% python3 -q
>>> import numpy as np
>>> from numpy import linalg as LA
>>> np.set_printoptions(precision=2, suppress=True, linewidth=200)
>>> def tidy(a):
...     return np.round(a, 2) + 0
... 
>>> W0 = np.loadtxt("block8.csv", delimiter=",")
>>> tidy(W0)
array([[ 0.17,  0.17, -0.17,  0.17,  0.17,  0.17],
       [ 0.17,  0.17, -0.17,  0.17,  0.17,  0.17],
       [-0.17, -0.17,  0.17, -0.17, -0.17, -0.17],
       [ 0.17,  0.17, -0.17,  0.17,  0.17,  0.17],
       [ 0.17,  0.17, -0.17,  0.17,  0.17,  0.17],
       [ 0.17,  0.17, -0.17,  0.17,  0.17,  0.17]])
>>> # rows and columns are dependent
>>> tidy(W0 @ LA.pinv(W0) @ W0)
array([[ 0.17,  0.17, -0.17,  0.17,  0.17,  0.17],
       [ 0.17,  0.17, -0.17,  0.17,  0.17,  0.17],
       [-0.17, -0.17,  0.17, -0.17, -0.17, -0.17],
       [ 0.17,  0.17, -0.17,  0.17,  0.17,  0.17],
       [ 0.17,  0.17, -0.17,  0.17,  0.17,  0.17],
       [ 0.17,  0.17, -0.17,  0.17,  0.17,  0.17]])
>>> np.abs(np.diag(LA.qr(W0)[1])) > 1e-9
array([ True, False, False, False, False, False])
>>> LA.lstsq(W0[:-1].T, W0[-1])[2]
np.int32(1)
>>> np.unique(W0.round(6), axis=0).shape
(2, 6)
>>> tidy(np.trace(LA.pinv(W0) @ W0))
np.float64(1.0)
>>> U, sig, VT = LA.svd(W0)
>>> vecs = VT[:(sig > 1e-8).sum()]
>>> rng = np.random.default_rng(9578)
>>> x0 = W0[3] + 5 * W0[5] + rng.integers(2) * np.eye(6)[0]
>>> tidy(x0)
array([ 2.,  1., -1.,  1.,  1.,  1.])
>>> tidy(np.diag(vecs.T @ vecs))
array([0.17, 0.17, 0.17, 0.17, 0.17, 0.17])
>>> tidy(LA.norm(x0 - vecs.T @ vecs @ x0))
np.float64(0.91)
>>> LA.matrix_rank(np.vstack([W0, x0]))
np.int64(2)
>>> np.allclose(vecs.T @ vecs @ x0, x0)
False
>>> tidy(vecs.T @ vecs)
array([[ 0.17,  0.17, -0.17,  0.17,  0.17,  0.17],
       [ 0.17,  0.17, -0.17,  0.17,  0.17,  0.17],
       [-0.17, -0.17,  0.17, -0.17, -0.17, -0.17],
       [ 0.17,  0.17, -0.17,  0.17,  0.17,  0.17],
       [ 0.17,  0.17, -0.17,  0.17,  0.17,  0.17],
       [ 0.17,  0.17, -0.17,  0.17,  0.17,  0.17]])
>>> evals, vecs = LA.eigh(W0)
>>> tidy(vecs.T @ W0 @ vecs)
array([[0., 0., 0., 0., 0., 0.],
       [0., 0., 0., 0., 0., 0.],
       [0., 0., 0., 0., 0., 0.],
       [0., 0., 0., 0., 0., 0.],
       [0., 0., 0., 0., 0., 0.],
       [0., 0., 0., 0., 0., 1.]])
>>> tidy(LA.svd(W0, compute_uv=False))
array([1., 0., 0., 0., 0., 0.])
>>> np.unique(evals.round(6) + 0, return_counts=True)[1]
array([5, 1])
>>> tidy(evals)
array([0., 0., 0., 0., 0., 1.])
>>> tidy(evals.sum()), tidy(np.trace(W0))
(np.float64(1.0), np.float64(1.0))
>>> tidy(vecs.T @ vecs)
array([[1., 0., 0., 0., 0., 0.],
       [0., 1., 0., 0., 0., 0.],
       [0., 0., 1., 0., 0., 0.],
       [0., 0., 0., 1., 0., 0.],
       [0., 0., 0., 0., 1., 0.],
       [0., 0., 0., 0., 0., 1.]])
